$ python -q
>>> import numpy as np
>>> from numpy import linalg as LA
>>> np.set_printoptions(suppress=True, linewidth=140)
>>> J = np.load("case11.npy")
>>> J
array([[ 0.6 , -0.5 , -0.6 ,  0.1 , -0.2 ,  0.4 , -0.9 , -0.6 , -0.1 ,  0.  ,  0.4 ,  0.  , -1.1 ],
       [-1.5 , -1.2 , -1.  , -1.1 ,  1.1 ,  1.1 , -1.4 ,  1.  , -0.6 , -0.5 , -1.2 , -0.3 ,  1.5 ],
       [ 0.2 , -0.5 , -0.6 , -0.3 ,  2.1 , -0.3 ,  0.8 , -0.1 ,  0.8 ,  0.7 , -0.3 , -0.3 , -1.  ],
       [ 1.7 , -2.2 , -0.3 , -0.2 , -0.1 , -1.9 ,  0.  ,  1.1 , -1.  , -1.6 , -0.5 , -1.8 , -0.7 ],
       [ 1.61, -0.21,  1.37,  1.61, -0.51, -0.51, -0.61, -0.01,  0.06,  1.15,  2.41, -1.4 , -2.  ],
       [ 0.7 ,  1.1 , -1.5 ,  0.3 , -0.8 ,  0.2 ,  0.1 , -1.8 ,  0.9 ,  0.2 , -1.  , -0.1 ,  0.  ],
       [-0.4 , -0.7 , -0.2 ,  1.3 ,  0.9 , -0.3 , -2.2 ,  0.5 ,  0.8 ,  1.  ,  0.2 , -0.7 ,  1.4 ],
       [-0.4 ,  0.8 , -0.1 ,  0.6 ,  1.  ,  1.9 , -2.1 , -0.3 ,  0.4 ,  0.7 , -0.1 , -0.2 ,  0.6 ],
       [ 1.2 , -0.8 ,  1.1 , -1.2 ,  2.3 ,  2.3 ,  0.  ,  1.3 ,  0.6 ,  1.  , -0.7 , -0.3 ,  1.8 ],
       [-0.3 ,  0.6 , -2.  ,  0.  ,  1.3 , -0.6 ,  0.4 , -0.7 , -1.3 ,  1.1 , -0.4 ,  0.2 ,  2.2 ],
       [ 0.4 ,  1.3 ,  0.6 , -1.7 ,  0.7 , -0.2 ,  1.2 ,  0.7 , -0.7 , -0.6 ,  1.2 ,  0.9 ,  0.3 ],
       [-1.4 , -0.3 ,  1.  ,  1.9 ,  0.1 ,  0.3 ,  0.4 ,  2.3 , -0.2 , -0.1 ,  0.8 , -0.5 ,  1.2 ],
       [-0.1 ,  0.7 ,  0.9 , -0.1 ,  0.  , -0.3 ,  1.6 , -1.4 ,  1.9 , -1.  , -0.9 ,  0.1 , -0.2 ],
       [ 1.7 ,  1.1 ,  0.4 ,  1.  , -1.4 ,  1.5 ,  0.6 ,  1.1 ,  1.  ,  1.  ,  0.3 , -0.5 ,  1.1 ],
       [-0.2 ,  2.2 ,  0.6 ,  0.6 ,  1.6 , -0.1 ,  0.3 , -0.3 ,  1.2 ,  0.1 ,  0.7 ,  2.9 ,  0.5 ],
       [ 1.6 , -0.2 ,  1.4 ,  1.6 , -0.5 , -0.5 , -0.6 ,  0.  ,  0.1 ,  1.1 ,  2.4 , -1.4 , -2.  ]])
>>> proj = J @ LA.solve(J.T @ J, J.T)
>>> np.round(LA.eigvalsh(proj), 2) + 0
array([0., 0., 0., 1., 1., 1., 1., 1., 1., 1., 1., 1., 1., 1., 1., 1.])
>>> round(float(np.trace(proj)), 2)
13.0
>>> A = np.array([[-2, -2, -2, -2, -2],
...     [-2, -4, -4, -4, -4],
...     [-2, -4, -6, -6, -6],
...     [-2, -4, -6, -8, -8],
...     [-2, -4, -6, -8, -10]])
>>> np.trace(A)
np.int64(-30)
>>> round(np.abs(LA.eigvals(A)).max(), 2)
np.float64(24.69)
>>> np.allclose(A, A.T)
True
>>> LA.matrix_power(A, 3)
array([[ -440,  -840, -1168, -1400, -1520],
       [ -840, -1608, -2240, -2688, -2920],
       [-1168, -2240, -3128, -3760, -4088],
       [-1400, -2688, -3760, -4528, -4928],
       [-1520, -2920, -4088, -4928, -5368]])
>>> (A + A.T) / 2
array([[ -2.,  -2.,  -2.,  -2.,  -2.],
       [ -2.,  -4.,  -4.,  -4.,  -4.],
       [ -2.,  -4.,  -6.,  -6.,  -6.],
       [ -2.,  -4.,  -6.,  -8.,  -8.],
       [ -2.,  -4.,  -6.,  -8., -10.]])
>>> out = A / LA.norm(A, axis=1, keepdims=True)
>>> C2 = out @ out.T
>>> C2[3].round(2)
array([0.92, 0.97, 0.99, 1.  , 0.99])
>>> np.round(LA.norm(out, axis=1), 2)
array([1., 1., 1., 1., 1.])
>>> (C2 - 2 * np.eye(5)).round(6).argmax(axis=1)
array([1, 2, 3, 4, 3])
>>> np.argwhere(np.triu(np.abs(C2) > 0.95, 1))
array([[0, 1],
       [1, 2],
       [1, 3],
       [2, 3],
       [2, 4],
       [3, 4]])
>>> w, V = LA.eigh(A)
>>> x0 = np.array([1, -1, 2, 1, 0])
>>> np.abs(A).sum(axis=1).max(), np.round(np.abs(w).max(), 2)
(np.int64(30), np.float64(24.69))
>>> np.round(LA.eigvalsh(A[1:, 1:]), 2)
array([-24.01,  -2.48,  -0.93,  -0.58])
>>> np.round(x0 @ A @ x0 / (x0 @ x0), 2), np.round(w[0], 2), round(float(w[-1]), 2)
(np.float64(-6.57), np.float64(-24.69), -0.54)
>>> C2 = A.T @ A
>>> np.round(LA.svd(A, compute_uv=False) ** 2, 2)
array([609.45,   8.39,   1.36,   0.5 ,   0.29])
>>> np.trace(C2), (A ** 2).sum()
(np.int64(620), np.int64(620))
>>> (A @ A.T).shape
(5, 5)
>>> np.diag(C2)
array([ 20,  68, 128, 184, 220])
>>> C2
array([[ 20,  36,  48,  56,  60],
       [ 36,  68,  92, 108, 116],
       [ 48,  92, 128, 152, 164],
       [ 56, 108, 152, 184, 200],
       [ 60, 116, 164, 200, 220]])
>>> np.round(LA.eigvalsh(C2)[::-1], 2)
array([609.45,   8.39,   1.36,   0.5 ,   0.29])
>>> m1 = np.load("arr.npy")
>>> m1
array([[5., 1., 0., 0., 0., 0., 0., 0., 0.],
       [0., 5., 1., 0., 0., 0., 0., 0., 0.],
       [0., 0., 5., 1., 0., 0., 0., 0., 0.],
       [0., 0., 0., 5., 1., 0., 0., 0., 0.],
       [0., 0., 0., 0., 5., 1., 0., 0., 0.],
       [0., 0., 0., 0., 0., 5., 1., 0., 0.],
       [0., 0., 0., 0., 0., 0., 5., 1., 0.],
       [0., 0., 0., 0., 0., 0., 0., 5., 1.],
       [0., 0., 0., 0., 0., 0., 0., 0., 5.]])
>>> r0 = np.array([3, 3, 1, 0, 1, 0, 3, 1, 3])
>>> out = m1 + np.outer(r0, np.eye(9)[7])
>>> round(float(LA.det(out) / LA.det(m1)), 2), round(1 + LA.solve(m1, r0)[7], 2)
(1.08, np.float64(1.08))
>>> LA.matrix_rank(out - m1)
np.int64(1)
